In [1]: import numpy as np

In [2]: from numpy import linalg as LA

In [3]: np.set_printoptions(precision=2, suppress=True, linewidth=160, sign=" ")

In [4]: rd = lambda a: np.round(a, 2) + 0

In [5]: mat = np.load("sample4.npy")

In [6]: mat
Out[6]: 
array([[ 3,  3,  2,  3,  3,  2],
       [ 3, -1, -2,  3, -1, -2],
       [ 0, -3, -3,  0, -3, -3],
       [-3, -3, -2, -9, -9, -6],
       [-3,  1,  2, -9,  3,  6],
       [ 0,  3,  3,  0,  9,  9]])

In [7]: LA.matrix_rank(mat, rtol=0.1)
Out[7]: np.int64(4)

In [8]: blk = np.stack([mat, 2 * mat, mat[::-1]])

In [9]: (blk @ mat.T).shape
Out[9]: (3, 6, 6)

In [10]: np.einsum("bij,cij->bc", blk, blk)
Out[10]: 
array([[  648,  1296,   128],
       [ 1296,  2592,   256],
       [  128,   256,   648]])

In [11]: LA.matrix_rank(blk)
Out[11]: array([ 4,  4,  4])

In [12]: np.unique(mat.round(6), axis=0).shape
Out[12]: (6, 6)

In [13]: rd(np.trace(LA.pinv(mat) @ mat))
Out[13]: np.float64(4.0)

In [14]: other = mat / np.sqrt((mat ** 2).mean(axis=1, keepdims=True))

In [15]: rd(LA.norm(other, axis=1))
Out[15]: array([ 2.45,  2.45,  2.45,  2.45,  2.45,  2.45])

In [16]: rd(other[4])
Out[16]: array([-0.62,  0.21,  0.41, -1.86,  0.62,  1.24])

In [17]: F = np.arange(25).reshape(5, 5) + 2

In [18]: F
Out[18]: 
array([[  2,   3,   4,   5,   6],
       [  7,   8,   9,  10,  11],
       [ 12,  13,  14,  15,  16],
       [ 17,  18,  19,  20,  21],
       [ 22,  23,  24,  25,  26]])

In [19]: # null space of dimension 3

In [20]: rng = np.random.default_rng(973656)

In [21]: other = F + rng.integers(-2, 3, (5, 2)) @ rng.integers(-2, 3, (2, 5))

In [22]: other
Out[22]: 
array([[ 2,  3,  0, -1,  8],
       [ 2,  8,  6,  8,  5],
       [10, 13,  8,  7, 16],
       [17, 18, 19, 20, 21],
       [20, 23, 18, 17, 26]])

In [23]: LA.matrix_rank(other - F, tol=1e-8)
Out[23]: np.int64(2)

In [24]: np.abs(other - F).sum(axis=1)
Out[24]: array([ 12,  16,  16,   0,  16])

In [25]: other - F
Out[25]: 
array([[ 0,  0, -4, -6,  2],
       [-5,  0, -3, -2, -6],
       [-2,  0, -6, -8,  0],
       [ 0,  0,  0,  0,  0],
       [-2,  0, -6, -8,  0]])

In [26]: rd(LA.svd(other - F, compute_uv=False))
Out[26]: array([ 16.66,   7.78,   0.  ,   0.  ,   0.  ])

In [27]: LA.matrix_rank(other, rtol=0.1)
Out[27]: np.int64(2)

In [28]: rd(LA.norm(other, 2) / LA.norm(other))
Out[28]: np.float64(0.99)

In [29]: np.argsort(-LA.norm(other, axis=0).round(6), kind="stable")[:3]
Out[29]: array([ 4,  1,  3])

In [30]: X = np.array([[0, 0, 1, 0, 0],
    ...:     [1, 0, 0, 0, 0],
    ...:     [0, 0, 0, 0, 1],
    ...:     [0, 1, 0, 0, 0],
    ...:     [0, 0, 0, 1, 0]])

In [31]: vec = np.array([3, 3, 1, 3, 0])

In [32]: rd(np.sort(np.abs(np.degrees(np.angle(LA.eigvals(X))))))
Out[32]: array([   0.,   72.,   72.,  144.,  144.])

In [33]: rd(LA.det(X))
Out[33]: np.float64(1.0)

In [34]: [p for p in range(1, 25) if np.allclose(LA.matrix_power(X, p), np.eye(5))]
Out[34]: [5, 10, 15, 20]

In [35]: rd(LA.norm(vec)), rd(LA.norm(X @ vec))
Out[35]: (np.float64(5.29), np.float64(5.29))

In [36]: proj = np.triu(np.array([[0, -2, -2, -1, 3],
    ...:     [-3, 1, 3, -3, 2],
    ...:     [2, -1, 2, 3, -1],
    ...:     [2, 3, -3, 1, 3],
    ...:     [-3, 0, 0, 1, 0]]), 1) + np.eye(5)

In [37]: other = proj @ X @ LA.inv(proj)

In [38]: np.trace(other), np.trace(X)
Out[38]: (np.float64(0.0), np.int64(0))

In [39]: other
Out[39]: 
array([[  -2.,   -5.,   12.,  -50.,  176.],
       [   1.,   -1.,    5.,  -15.,   52.],
       [   0.,    3.,   -9.,   35., -119.],
       [   0.,    1.,   -3.,   15.,  -50.],
       [   0.,    0.,    0.,    1.,   -3.]])

In [40]: proj @ X - X @ proj
Out[40]: 
array([[-2., -1.,  0.,  0., -1.],
       [ 0., -1.,  2.,  3.,  0.],
       [ 0.,  3.,  0., -1.,  0.],
       [ 0.,  0., -3.,  6., -2.],
       [ 0.,  0.,  0.,  0., -3.]])

In [41]: rd(LA.det(other))
Out[41]: np.float64(1.0)

In [42]: LA.matrix_rank(other)
Out[42]: np.int64(5)

In [43]: idx = rng.permutation(5)

In [44]: idx
Out[44]: array([ 2,  4,  1,  3,  0])

In [45]: other = X[idx][:, idx]

In [46]: rd(np.sort(np.abs(LA.eigvals(other))))
Out[46]: array([ 1.,  1.,  1.,  1.,  1.])

In [47]: np.diag(other)
Out[47]: array([ 0,  0,  0,  0,  0])

In [48]: other
Out[48]: 
array([[ 0,  1,  0,  0,  0],
       [ 0,  0,  0,  1,  0],
       [ 0,  0,  0,  0,  1],
       [ 0,  0,  1,  0,  0],
       [ 1,  0,  0,  0,  0]])

In [49]: np.trace(other)
Out[49]: np.int64(0)

In [50]: m1 = np.load("data.npy")

In [51]: m1
Out[51]: 
array([[ 0.8 ,  0.2 ],
       [ 0.33,  0.67]])

In [52]: # row-stochastic, so 1 is an eigenvalue

In [53]: f = np.array([4, 4])

In [54]: other = m1 + np.outer(f, np.eye(2)[1])

In [55]: other
Out[55]: 
array([[ 0.8 ,  4.2 ],
       [ 0.33,  4.67]])

In [56]: rd(LA.det(other) / LA.det(m1)), rd(1 + LA.solve(m1, f)[1])
Out[56]: (np.float64(5.0), np.float64(5.0))
